>>> import numpy as np
>>> np.set_printoptions(precision=2, suppress=True, linewidth=100, sign=" ")
>>> tidy = lambda a: np.round(a, 2) + 0
>>> X = np.loadtxt("m.csv", delimiter=",")
>>> X
array([[ 0.46, -0.97, -1.53],
       [ 0.5 , -1.  , -1.7 ],
       [-0.1 ,  0.8 , -0.7 ],
       [ 1.4 ,  0.9 , -0.1 ]])
>>> hat = X @ np.linalg.solve(X.T @ X, X.T)
>>> tidy((np.eye(4) - hat) @ X)
array([[ 0.,  0.,  0.],
       [ 0.,  0.,  0.],
       [ 0.,  0.,  0.],
       [ 0.,  0.,  0.]])
>>> tidy(np.diag(hat))
array([ 0.46,  0.54,  1.  ,  1.  ])
>>> u, v = X[3], X[1]
>>> tidy(u @ v)
np.float64(-0.03)
>>> pr = (u @ v) / (u @ u) * u
>>> tidy(np.linalg.norm(u + v) ** 2 + np.linalg.norm(u - v) ** 2)
np.float64(13.84)
>>> tidy(pr)
array([-0.02, -0.01,  0.  ])
>>> w1 = np.array([[1, 0, 1], [3, 2, 1], [3, 2, 3]])
>>> b = np.array([-1, -3, -1])
>>> H = np.maximum(X @ w1 + b, 0)
>>> tidy(H)
array([[ 0. ,  0. ,  0. ],
       [ 0. ,  0. ,  0. ],
       [ 0. ,  0. ,  0. ],
       [ 2.8,  0. ,  1. ]])
>>> C = np.array([[1, 0], [0, 1], [0, 1]])
>>> (H @ C).round(6).argmax(axis=1)
array([ 0,  0,  0,  0])
>>> mat = np.loadtxt("test6.csv", delimiter=",")
>>> mat
array([[ 1., -1., -1.,  1., -1.,  1.,  1., -1.],
       [ 1.,  1.,  1.,  1.,  1.,  1.,  1.,  1.],
       [ 1.,  1.,  1.,  1., -1., -1., -1., -1.],
       [ 1., -1., -1.,  1.,  1., -1., -1.,  1.]])
>>> mat.reshape(-1, 2)
array([[ 1., -1.],
       [-1.,  1.],
       [-1.,  1.],
       [ 1., -1.],
       [ 1.,  1.],
       [ 1.,  1.],
       [ 1.,  1.],
       [ 1.,  1.],
       [ 1.,  1.],
       [ 1.,  1.],
       [-1., -1.],
       [-1., -1.],
       [ 1., -1.],
       [-1.,  1.],
       [ 1., -1.],
       [-1.,  1.]])
>>> mat.reshape(2, -1)
array([[ 1., -1., -1.,  1., -1.,  1.,  1., -1.,  1.,  1.,  1.,  1.,  1.,  1.,  1.,  1.],
       [ 1.,  1.,  1.,  1., -1., -1., -1., -1.,  1., -1., -1.,  1.,  1., -1., -1.,  1.]])
>>> T = mat.reshape(4, 2, -1)
>>> np.einsum("ihd,jhd->hij", T, T).shape
(2, 4, 4)
>>> T.shape
(4, 2, 4)
>>> T[:, 0]
array([[ 1., -1., -1.,  1.],
       [ 1.,  1.,  1.,  1.],
       [ 1.,  1.,  1.,  1.],
       [ 1., -1., -1.,  1.]])
>>> np.swapaxes(T, 1, 2)[3]
array([[ 1.,  1.],
       [-1., -1.],
       [-1., -1.],
       [ 1.,  1.]])
>>> x = np.array([-2, 2, 2, -1, -2, 1, -2, -1])
>>> h = np.maximum(mat @ x, 0)
>>> tidy(np.tanh(mat @ x))
array([-1., -1.,  1., -1.])
>>> np.maximum(mat @ x, 0) - np.maximum(-mat @ x, 0)
array([-5., -3.,  5., -9.])
>>> np.maximum(mat @ (3 * x), 0)
array([  0.,   0.,  15.,   0.])
